$ python3 -q
>>> import numpy as np
>>> np.set_printoptions(precision=3, suppress=True, linewidth=100)
>>> W0 = np.loadtxt("w.csv", delimiter=",")
>>> W0
array([[ 43.,   3.,   3.,   0.,   2.,   0.,   0.,   3.,   0.,   2.],
       [  1., -37.,   2.,   1.,   0.,   0.,   3.,   0.,   3.,   2.],
       [  2.,   2., -38.,   3.,   3.,   3.,   3.,   2.,   0.,   1.],
       [  3.,   3.,   2.,   1.,   2.,   1.,   0.,   0.,   0.,   1.],
       [  0.,   1.,   1.,   2.,  41.,   0.,   0.,   2.,   2.,   2.],
       [  3.,   0.,   3.,   3.,   3.,  23.,   3.,   3.,   2.,   2.],
       [  3.,   1.,   0.,   0.,   3.,   0., -37.,   0.,   0.,   1.],
       [  0.,   0.,   3.,   3.,   2.,   3.,   0., -40.,   1.,   1.],
       [  0.,   0.,   1.,   3.,   1.,   0.,   1.,   2.,  60.,   2.],
       [  1.,   3.,   3.,   1.,   1.,   2.,   3.,   2.,   2., -20.]])
>>> x0 = np.array([2, 4, 0, 3, 5, 4, 0, 4, 1, 2])
>>> y = W0 @ x0
>>> y
array([ 124., -136.,   58.,   37.,  229.,  140.,   27., -126.,   86.,    0.])
>>> np.round(np.linalg.solve(W0, W0[:, 1]), 3) + 0
array([0., 1., 0., 0., 0., 0., 0., 0., 0., 0.])
>>> np.round(np.linalg.solve(W0, y), 3) + 0
array([2., 4., 0., 3., 5., 4., 0., 4., 1., 2.])
>>> np.round(np.linalg.solve(W0, -3 * y), 3) + 0
array([ -6., -12.,   0.,  -9., -15., -12.,   0., -12.,  -3.,  -6.])
>>> np.round(np.linalg.solve(W0, y + W0[:, 3]), 3) + 0
array([2., 4., 0., 4., 5., 4., 0., 4., 1., 2.])
>>> Uu, sigma, VT = np.linalg.svd(W0)
>>> sigma
array([60.532, 45.356, 41.834, 41.236, 38.369, 37.523, 34.826, 23.137, 19.388,  0.963])
>>> np.argmax(sigma[:-1] / (sigma[1:] + 1e-6)) + 1
np.int64(9)
>>> out = Uu[:, :9] @ np.diag(sigma[:9]) @ VT[:9]
>>> np.linalg.matrix_rank(out)
np.int64(9)
>>> round(float(np.abs(W0 - out).max()), 3)
0.936
>>> data = np.loadtxt("data.csv", delimiter=",")
>>> data
array([[ 142.,   60.,  -35.,   12., -134.,  148.,   16.,  -37.,   -5.],
       [  60.,  186.,    1.,   58., -145.,   49.,    6.,   14., -123.],
       [ -35.,    1.,  167.,  -32.,   58.,  -27.,   27.,   27.,  -15.],
       [  12.,   58.,  -32.,  104.,  -49.,  -17.,  -56.,   27.,  -74.],
       [-134., -145.,   58.,  -49.,  208., -156.,    5.,    2.,   96.],
       [ 148.,   49.,  -27.,  -17., -156.,  202.,   -5.,  -37.,  -23.],
       [  16.,    6.,   27.,  -56.,    5.,   -5.,  102.,   -4.,   59.],
       [ -37.,   14.,   27.,   27.,    2.,  -37.,   -4.,   47.,  -41.],
       [  -5., -123.,  -15.,  -74.,   96.,  -23.,   59.,  -41.,  143.]])
>>> evals, evecs = np.linalg.eigh(data)
>>> np.unique(evals.round(6) + 0, return_counts=True)[1]
array([3, 1, 1, 1, 1, 1, 1])
>>> evals.round(3) + 0
array([  0.   ,   0.   ,   0.   ,  38.71 ,  50.391, 113.402, 192.318, 307.457, 598.723])
>>> np.round(evecs.T @ data @ evecs, 3) + 0
array([[  0.   ,   0.   ,   0.   ,   0.   ,   0.   ,   0.   ,   0.   ,   0.   ,   0.   ],
       [  0.   ,   0.   ,   0.   ,   0.   ,   0.   ,   0.   ,   0.   ,   0.   ,   0.   ],
       [  0.   ,   0.   ,   0.   ,   0.   ,   0.   ,   0.   ,   0.   ,   0.   ,   0.   ],
       [  0.   ,   0.   ,   0.   ,  38.71 ,   0.   ,   0.   ,   0.   ,   0.   ,   0.   ],
       [  0.   ,   0.   ,   0.   ,   0.   ,  50.391,   0.   ,   0.   ,   0.   ,   0.   ],
       [  0.   ,   0.   ,   0.   ,   0.   ,   0.   , 113.402,   0.   ,   0.   ,   0.   ],
       [  0.   ,   0.   ,   0.   ,   0.   ,   0.   ,   0.   , 192.318,   0.   ,   0.   ],
       [  0.   ,   0.   ,   0.   ,   0.   ,   0.   ,   0.   ,   0.   , 307.457,   0.   ],
       [  0.   ,   0.   ,   0.   ,   0.   ,   0.   ,   0.   ,   0.   ,   0.   , 598.723]])
>>> np.linalg.eigvalsh(data + 4 * np.eye(9))
array([  4.   ,   4.   ,   4.   ,  42.71 ,  54.391, 117.402, 196.318, 311.457, 602.723])
>>> np.abs(evecs[:, -1])
array([0.39 , 0.42 , 0.143, 0.158, 0.582, 0.449, 0.052, 0.025, 0.288])
>>> (evals > 1e-8).sum(), (evals < -1e-8).sum()
(np.int64(6), np.int64(0))
>>> np.abs(evecs[:, -1]).round(6).argmax()
np.int64(4)
>>> np.round(np.linalg.svd(data, compute_uv=False), 3) + 0
array([598.723, 307.457, 192.318, 113.402,  50.391,  38.71 ,   0.   ,   0.   ,   0.   ])
